$ python3 -q
>>> import numpy as np
>>> import numpy.linalg as la
>>> np.set_printoptions(precision=3, suppress=True, linewidth=120)
>>> A2 = np.array([[1, 1], [1, -1]])
>>> rng = np.random.default_rng(25255)
>>> mat = np.kron(A2, np.kron(A2, A2))[rng.permutation(8)][:3]
>>> mat
array([[ 1, -1,  1, -1,  1, -1,  1, -1],
       [ 1, -1, -1,  1,  1, -1, -1,  1],
       [ 1,  1,  1,  1, -1, -1, -1, -1]])
>>> x = np.array([0, 3, 0, 3, 0, 1, 1, 0])
>>> mat @ (2 * x)
array([-12,  -4,   8])
>>> np.einsum("ij,j->i", mat, x)
array([-6, -2,  4])
>>> (mat * x).sum(axis=1)
array([-6, -2,  4])
>>> Uu, s, vt = la.svd(mat, full_matrices=False)
>>> round(np.sqrt((s ** 2).sum()), 3), round(la.norm(mat), 3)
(np.float64(4.899), np.float64(4.899))
>>> np.cumsum(s ** 2) / np.sum(s ** 2)
array([0.333, 0.667, 1.   ])
>>> (s > 1e-8).sum()
np.int64(3)
>>> np.round(vt @ vt.T, 3) + 0
array([[1., 0., 0.],
       [0., 1., 0.],
       [0., 0., 1.]])
>>> np.allclose(Uu * s @ vt, mat)
True
>>> f, g = mat[1], mat[0]
>>> f @ g
np.int64(0)
>>> pr = (f @ g) / (f @ f) * f
>>> g - pr
array([ 1., -1.,  1., -1.,  1., -1.,  1., -1.])
>>> np.outer(f, g)
array([[ 1, -1,  1, -1,  1, -1,  1, -1],
       [-1,  1, -1,  1, -1,  1, -1,  1],
       [-1,  1, -1,  1, -1,  1, -1,  1],
       [ 1, -1,  1, -1,  1, -1,  1, -1],
       [ 1, -1,  1, -1,  1, -1,  1, -1],
       [-1,  1, -1,  1, -1,  1, -1,  1],
       [-1,  1, -1,  1, -1,  1, -1,  1],
       [ 1, -1,  1, -1,  1, -1,  1, -1]])
>>> la.matrix_rank(np.outer(f, g))
np.int64(1)
>>> round(la.norm(f + g) ** 2 + la.norm(f - g) ** 2, 3)
np.float64(32.0)
>>> A2 = mat[0, 0] * mat[1:] - np.outer(mat[1:, 0], mat[0])
>>> A2
array([[ 0,  0, -2,  2,  0,  0, -2,  2],
       [ 0,  2,  0,  2, -2,  0, -2,  0]])
>>> np.flatnonzero(~A2.round(6).any(axis=1))
array([], dtype=int64)
>>> la.matrix_rank(A2), la.matrix_rank(mat)
(np.int64(2), np.int64(3))
>>> ang = np.radians(45)
>>> r_ = np.eye(8)
>>> r_[0, 0] = r_[2, 2] = np.cos(ang)
>>> r_[0, 2], r_[2, 0] = -np.sin(ang), np.sin(ang)
>>> r_
array([[ 0.707,  0.   , -0.707,  0.   ,  0.   ,  0.   ,  0.   ,  0.   ],
       [ 0.   ,  1.   ,  0.   ,  0.   ,  0.   ,  0.   ,  0.   ,  0.   ],
       [ 0.707,  0.   ,  0.707,  0.   ,  0.   ,  0.   ,  0.   ,  0.   ],
       [ 0.   ,  0.   ,  0.   ,  1.   ,  0.   ,  0.   ,  0.   ,  0.   ],
       [ 0.   ,  0.   ,  0.   ,  0.   ,  1.   ,  0.   ,  0.   ,  0.   ],
       [ 0.   ,  0.   ,  0.   ,  0.   ,  0.   ,  1.   ,  0.   ,  0.   ],
       [ 0.   ,  0.   ,  0.   ,  0.   ,  0.   ,  0.   ,  1.   ,  0.   ],
       [ 0.   ,  0.   ,  0.   ,  0.   ,  0.   ,  0.   ,  0.   ,  1.   ]])
>>> A2 = mat @ r_.T
>>> A2.round(3) + 0
array([[ 0.   , -1.   ,  1.414, -1.   ,  1.   , -1.   ,  1.   , -1.   ],
       [ 1.414, -1.   ,  0.   ,  1.   ,  1.   , -1.   , -1.   ,  1.   ],
       [ 0.   ,  1.   ,  1.414,  1.   , -1.   , -1.   , -1.   , -1.   ]])
>>> round(la.det(r_), 3), np.round(np.trace(r_), 3)
(np.float64(1.0), np.float64(7.414))
>>> la.svd(mat, compute_uv=False), la.svd(A2, compute_uv=False)
(array([2.828, 2.828, 2.828]), array([2.828, 2.828, 2.828]))
>>> K = np.loadtxt("m.csv", delimiter=",")
>>> K
array([[ 3., -3.],
       [ 0.,  2.]])
>>> round(la.det(K), 3)
np.float64(6.0)
>>> K @ K
array([[  9., -15.],
       [  0.,   4.]])
>>> x = np.array([1, 3])
>>> target = K @ x
>>> coef, lr = np.zeros(2), 1 / la.norm(K, 2) ** 2
>>> for i in range(25):
...     coef -= lr * K.T @ (K @ coef - target)
...     if i % 5 == 0: print(i, round(la.norm(K @ coef - target), 3))
... 
0 3.233
5 2.039
10 1.286
15 0.811
20 0.512
>>> np.round(la.cond(K), 3)
np.float64(3.37)
>>> ang = np.radians(72)
>>> r_ = np.eye(2)
>>> r_[0, 0] = r_[1, 1] = np.cos(ang)
>>> r_[0, 1], r_[1, 0] = -np.sin(ang), np.sin(ang)
>>> r_
array([[ 0.309, -0.951],
       [ 0.951,  0.309]])
>>> A2 = K @ r_.T
>>> round(float(la.det(r_)), 3), np.round(np.trace(r_), 3)
(1.0, np.float64(0.618))
>>> np.allclose(K @ K.T, A2 @ A2.T)
True
>>> cent = np.array([[0.4, 0.3, -0.1]])
>>> F = np.array([[8], [-7], [8], [7], [2], [-6], [-4], [-2], [-9], [2]]) @ cent + 0.3 * rng.normal(size=(10, 3))
>>> F
array([[ 3.305,  1.973, -0.606],
       [-2.36 , -2.263,  0.886],
       [ 3.699,  2.635, -0.649],
       [ 3.447,  2.016, -0.864],
       [ 1.   ,  0.637, -0.666],
       [-2.406, -1.872,  0.528],
       [-1.843, -1.757,  0.577],
       [-0.874, -0.125,  0.058],
       [-3.714, -3.088,  1.198],
       [ 0.957,  0.497, -0.281]])
>>> A2 = np.c_[F[:, :1] @ np.array([[0]]), np.array([-2, 0, 3, 3, 0, 2, 2, 0, 2, 3])]
>>> A2
array([[ 0., -2.],
       [ 0.,  0.],
       [ 0.,  3.],
       [ 0.,  3.],
       [ 0.,  0.],
       [ 0.,  2.],
       [ 0.,  2.],
       [ 0.,  0.],
       [ 0.,  2.],
       [ 0.,  3.]])
>>> la.lstsq(F, A2[:, 0])[0]
array([0., 0., 0.])
>>> la.matrix_rank(np.c_[F, A2])
np.int64(4)
>>> la.matrix_rank(A2)
np.int64(1)
>>> la.cond(A2) > 100
np.True_
>>> np.argsort(-la.norm(A2, axis=0).round(6), kind="stable")[:3]
array([1, 0])
>>> round(float(la.norm(A2, 2) / la.norm(A2)), 3)
1.0
>>> labels = F[:, 1] > np.median(F[:, 1])
>>> f = F[labels].mean(axis=0) - F[~labels].mean(axis=0)
>>> np.argsort(-np.abs(f).round(6), kind="stable")
array([0, 1, 2])
>>> ((F - F.mean(axis=0)) @ f > 0).astype(int)
array([1, 0, 1, 1, 1, 0, 0, 0, 0, 1])
>>> x = np.array([-3, -3, 0])
>>> target = F @ x
>>> np.round(la.solve(F.T @ F, F.T @ target), 3) + 0
array([-3., -3.,  0.])
>>> target = target + 0.02 * rng.normal(size=10)
>>> target
array([-15.831,  13.899, -19.   , -16.363,  -4.872,  12.811,  10.834,   3.009,  20.381,  -4.376])
>>> coef, *_ = la.lstsq(F, target)
>>> np.round(la.norm(target - F @ coef), 3)
np.float64(0.064)
>>> coef.round()
array([-3., -3., -0.])
